$ python3 -q
>>> import numpy as np
>>> from numpy import linalg as LA
>>> np.set_printoptions(suppress=True, linewidth=120)
>>> X = np.loadtxt("mat.csv", delimiter=",")
>>> print(X)
[[-1.6    3.484  0.7  ]
 [ 0.3   -3.567 -0.7  ]
 [-1.4   -0.454 -0.1  ]
 [-0.7   -2.989 -0.6  ]
 [-0.8   -2.539 -0.5  ]
 [-0.4   -4.447 -0.9  ]
 [ 0.    -5.465 -1.1  ]
 [ 2.     2.004  0.4  ]
 [ 0.8   -5.506 -1.1  ]
 [-0.4   -4.018 -0.8  ]]
>>> vec = np.array([-2, 0, 1])
>>> a = np.maximum(X @ vec, 0)
>>> print(np.flatnonzero(a > 1e-9))
[0 2 3 4]
>>> print(np.round(X.T @ a, 3))
[-11.46    7.178   1.43 ]
>>> print(np.round(np.maximum(X @ (3 * vec), 0), 3) + 0)
[11.7  0.   8.1  2.4  3.3  0.   0.   0.   0.   0. ]
>>> print(np.round(np.maximum(X @ vec, 0) - np.maximum(-X @ vec, 0), 3))
[ 3.9 -1.3  2.7  0.8  1.1 -0.1 -1.1 -3.6 -2.7  0. ]
>>> idx = X[:, 2] > np.median(X[:, 2])
>>> r0 = X[idx].mean(axis=0) - X[~idx].mean(axis=0)
>>> print(r0.round(3))
[-0.56   4.502  0.9  ]
>>> print(np.argsort(-np.abs(r0).round(6), kind="stable"))
[1 2 0]
>>> print(idx.astype(int))
[1 0 1 1 1 0 0 1 0 0]
>>> mat = np.load("w.npy")
>>> print(mat)
[[1.    0.2   0.04  0.008]
 [0.2   1.    0.2   0.04 ]
 [0.04  0.2   1.    0.2  ]
 [0.008 0.04  0.2   1.   ]]
>>> print(np.allclose(mat @ mat.T, mat.T @ mat))
True
>>> print(np.round(LA.matrix_power(mat, 2), 3))
[[1.042 0.408 0.122 0.032]
 [0.408 1.082 0.416 0.122]
 [0.122 0.416 1.082 0.408]
 [0.032 0.122 0.408 1.042]]
>>> print(np.trace(mat))
4.0
>>> r0 = np.array([-2, 0, -1, 0])
>>> M2 = mat + np.outer(r0, np.eye(4)[2])
>>> print(round(float(LA.det(M2) / LA.det(mat)), 3), np.round(1 + LA.solve(mat, r0)[2], 3))
-0.083 -0.083
>>> print(M2)
[[ 1.     0.2   -1.96   0.008]
 [ 0.2    1.     0.2    0.04 ]
 [ 0.04   0.2    0.     0.2  ]
 [ 0.008  0.04   0.2    1.   ]]
>>> Ac = X - X.mean(axis=0)
>>> vecs = LA.svd(Ac)[2][:2]
>>> M2 = Ac - Ac @ vecs.T @ vecs
>>> print(np.round(np.diag(vecs.T @ vecs), 3))
[1.    0.961 0.039]
>>> print(round(LA.norm(M2) / LA.norm(Ac), 3))
0.002
>>> print(np.round((Ac @ vecs.T).std(axis=0), 3))
[2.983 1.   ]
>>> print(LA.norm(mat, axis=1).argmax())
1
>>> print(round(float(LA.norm(mat, "nuc")), 3))
4.0
>>> print(round(float(LA.norm(mat, 1)), 3), round(float(LA.norm(mat, np.inf)), 3))
1.44 1.44
>>> print(round(float(LA.norm(mat) ** 2 / LA.norm(mat, 2) ** 2), 3))
2.288
>>> print(np.round(LA.norm(mat, axis=1), 3))
[1.021 1.04  1.04  1.021]
>>> M2 = mat / LA.norm(mat, axis=1, keepdims=True)
>>> cov = M2 @ M2.T
>>> print((np.abs(cov) > 0.9).astype(int))
[[1 0 0 0]
 [0 1 0 0]
 [0 0 1 0]
 [0 0 0 1]]
>>> print(np.round(LA.norm(M2, axis=1), 3))
[1. 1. 1. 1.]
>>> print(np.argwhere(np.triu(np.abs(cov) > 0.95, 1)))
[]
>>> print(cov[2].round(3))
[0.115 0.385 1.    0.385]
>>> print(cov.round(3))
[[1.    0.385 0.115 0.031]
 [0.385 1.    0.385 0.115]
 [0.115 0.385 1.    0.385]
 [0.031 0.115 0.385 1.   ]]
>>> W0 = np.loadtxt("dump.csv", delimiter=",")
>>> print(W0)
[[-2.713  6.908  1.901]
 [ 7.161  2.7    1.758]
 [-1.639 -7.615 -5.928]
 [ 0.797  0.1   -1.101]
 [-0.335 -5.381 -4.397]
 [-1.836  2.846 -0.16 ]
 [-1.643 -0.245 -1.835]
 [-2.257  8.585  2.935]
 [-0.288  5.417  1.612]
 [-2.662  4.488  0.568]
 [-1.568  1.51  -0.843]
 [-0.183 -9.442 -6.619]
 [-1.668 -1.48  -2.526]
 [ 0.688 -4.02  -3.413]
 [-1.878  7.473  2.401]
 [ 2.255 -3.148 -2.581]]
>>> evals, vecs = LA.eig(mat)
>>> print(evals.round(3))
[1.362 1.083 0.846 0.709]
>>> print(np.round(np.sort(LA.eigvals(mat.T)), 3))
[0.709 0.846 1.083 1.362]
>>> print(np.round(mat @ vecs[:, 0] - evals[0] * vecs[:, 0], 3) + 0)
[0. 0. 0. 0.]
>>> print(round(float(np.prod(evals)), 3))
0.885
>>> print(np.round(np.sort(LA.eigvals(mat @ mat)), 3))
[0.503 0.715 1.172 1.856]
>>> def softmax(z):
...     e = np.exp(z - z.max(axis=-1, keepdims=True))
...     return e / e.sum(axis=-1, keepdims=True)
... 
>>> print(np.round(softmax(W0[13] + -2), 3))
[0.975 0.009 0.016]
>>> print(np.round(softmax(10 * W0[13]), 3) + 0)
[1. 0. 0.]
>>> print(np.round(softmax(W0).sum(axis=1), 3))
[1. 1. 1. 1. 1. 1. 1. 1. 1. 1. 1. 1. 1. 1. 1. 1.]
>>> print(np.round(softmax(W0[13]), 3))
[0.975 0.009 0.016]
>>> scores = W0 @ W0.T / np.sqrt(3)
>>> print(softmax(scores).round(6).argmax(axis=1))
[ 7  1 11 11 11  7  2  7  7  7  7 11 11 11  7 11]
